$ python3 -q
>>> import numpy as np
>>> np.set_printoptions(precision=2, suppress=True, linewidth=100, legacy="1.25")
>>> mat = np.loadtxt("case19.csv", delimiter=",")
>>> mat
array([[ 8., 11.,  8.,  9.,  6.,  8.,  8.,  7., 11.,  4., 10.,  3., 10.,  2.],
       [ 7.,  3., 11., 11.,  6.,  8.,  6.,  9.,  6.,  4.,  7., 11., 10.,  8.],
       [ 1.,  1.,  5.,  4.,  2.,  4.,  1.,  0.,  1.,  4.,  0.,  1.,  3.,  1.],
       [ 7.,  4.,  7., 10., 11.,  7., 13.,  8., 10., 16.,  5., 18.,  8., 16.],
       [ 9.,  9.,  5.,  9., 15.,  7., 10.,  8., 12.,  5., 12., 12.,  8., 12.],
       [ 3.,  5.,  7.,  3.,  4.,  6.,  8.,  1.,  5.,  7.,  5.,  6.,  1.,  4.],
       [ 5., 10., 12., 10.,  8.,  9.,  8., 10., 10.,  9.,  8.,  8., 13.,  6.],
       [ 8.,  7., 18., 19., 13., 20., 18.,  9., 16., 20., 12., 18., 17., 15.],
       [11., 11., 13., 14.,  9., 10., 11., 11., 16., 11., 13., 16., 13., 13.],
       [10.,  8.,  7.,  5.,  6.,  6.,  9., 11.,  9.,  8.,  9.,  8.,  9.,  7.],
       [12., 15., 18., 19., 19., 14., 20., 14., 20., 19., 13., 18., 16., 15.],
       [ 3.,  1.,  9., 10.,  1.,  6.,  5.,  3.,  6.,  4.,  4.,  6.,  5.,  2.],
       [ 0.,  0.,  0.,  0.,  0.,  0.,  0.,  0.,  0.,  0.,  0.,  0.,  0.,  0.],
       [11., 13., 10.,  9., 15.,  8., 13., 17., 13., 10., 13., 17., 15., 15.],
       [ 6.,  9.,  3.,  7., 12.,  2.,  5.,  7.,  8.,  2.,  7.,  9.,  7., 10.],
       [ 3.,  0.,  2.,  2.,  3.,  5.,  5.,  1.,  4.,  3.,  5.,  3.,  1.,  2.],
       [ 3.,  5.,  8.,  6.,  4.,  4.,  9., 10.,  9.,  9.,  5.,  7.,  7.,  5.],
       [ 8., 14., 21., 14.,  9., 17., 16.,  9., 17., 19., 13., 13., 14., 12.],
       [12., 11., 16., 18.,  5., 12., 11.,  5., 13., 13.,  9., 13., 11., 10.],
       [15.,  5., 17., 17.,  6., 21., 10.,  7., 12., 15., 13., 14., 16., 11.],
       [ 9., 14., 10.,  9.,  9.,  7.,  5.,  3., 10.,  7.,  8., 12.,  6.,  9.],
       [11., 13.,  9., 11., 10.,  9., 13.,  8., 15.,  9., 12.,  8., 10.,  6.],
       [ 3.,  2., 10., 11., 10.,  7., 15., 10., 12., 11.,  8., 13.,  7., 11.],
       [12.,  7.,  5.,  7.,  6.,  7.,  7.,  7., 11.,  4., 12.,  4.,  7.,  7.],
       [ 3.,  4.,  7.,  7.,  4., 10.,  9.,  2.,  9.,  5.,  9.,  4.,  6.,  2.],
       [11.,  6.,  6., 11., 15.,  7., 15.,  7., 13.,  9., 11., 13.,  5., 12.],
       [ 4.,  4., 11.,  9.,  9.,  8.,  8.,  9.,  4.,  7.,  4.,  8., 10.,  5.],
       [ 9.,  4., 17., 17., 11., 15., 17., 13., 13., 10., 13., 16., 13.,  8.],
       [12.,  7.,  5.,  7.,  6.,  7.,  7.,  7., 11.,  4., 12.,  4.,  7.,  7.],
       [ 1.,  3., 10.,  9.,  4.,  5.,  7.,  5.,  8., 11.,  2.,  6.,  6.,  6.],
       [ 4.,  5.,  2.,  2.,  7.,  6.,  5.,  3.,  7.,  4.,  8.,  7.,  4.,  6.],
       [ 6.,  3., 10., 12.,  5.,  7., 10.,  4., 10.,  9.,  6., 11.,  5.,  6.],
       [ 3., 12., 13.,  7.,  4.,  9., 10.,  6.,  8.,  8.,  7.,  6.,  9.,  2.]])
>>> # row 28 repeats row 23
>>> W2 = mat[[32, 31]].astype(float)
>>> for _ in range(3):
...     idx = np.linalg.norm(mat[:, None] - W2, axis=-1).argmin(axis=1)
...     W2 = np.array([mat[idx == j].mean(axis=0) for j in range(2)])
... 
>>> idx
array([1, 1, 1, 0, 1, 1, 1, 0, 0, 1, 0, 1, 1, 0, 1, 1, 1, 0, 0, 0, 1, 0, 1, 1, 1, 1, 1, 0, 1, 1, 1,
       1, 1])
>>> np.bincount(idx)
array([10, 23])
>>> W2[1] - W2[0]
array([-4.92, -4.09, -7.38, -7.54, -4.45, -7.  , -6.72, -4.45, -6.5 , -8.2 , -4.69, -8.06, -6.95,
       -6.36])
>>> W0 = np.diag(np.array([0, 1, 2, 2, 2, -1, 2, -1])) + 2 * np.eye(8, k=1) + 2 * np.eye(8, k=-1)
>>> W0
array([[ 0.,  2.,  0.,  0.,  0.,  0.,  0.,  0.],
       [ 2.,  1.,  2.,  0.,  0.,  0.,  0.,  0.],
       [ 0.,  2.,  2.,  2.,  0.,  0.,  0.,  0.],
       [ 0.,  0.,  2.,  2.,  2.,  0.,  0.,  0.],
       [ 0.,  0.,  0.,  2.,  2.,  2.,  0.,  0.],
       [ 0.,  0.,  0.,  0.,  2., -1.,  2.,  0.],
       [ 0.,  0.,  0.,  0.,  0.,  2.,  2.,  2.],
       [ 0.,  0.,  0.,  0.,  0.,  0.,  2., -1.]])
>>> # symmetric
>>> def softmax(z):
...     e = np.exp(z - z.max(axis=-1, keepdims=True))
...     return e / e.sum(axis=-1, keepdims=True)
... 
>>> softmax(W0[3] + -1)
array([0.04, 0.04, 0.27, 0.27, 0.27, 0.04, 0.04, 0.04])
>>> S = W0 @ W0.T / np.sqrt(8)
>>> softmax(S)[3] @ W0
array([0.07, 0.35, 1.58, 1.8 , 1.58, 0.28, 0.11, 0.01])
>>> ev, V = np.linalg.eigh(W0)
>>> x0 = np.array([1, 1, 1, -2, 0, 0, 1, -3])
>>> np.round(x0 @ W0 @ x0 / (x0 @ x0), 2), np.round(ev[0], 2), np.round(ev[-1], 2)
(-0.47, -3.16, 5.36)
>>> (np.sign(V[:, -1].round(6)) == np.sign(V[0, -1].round(6))).astype(int)
array([1, 1, 1, 1, 1, 1, 1, 1])
>>> x0 @ W0 @ x0
-8.0
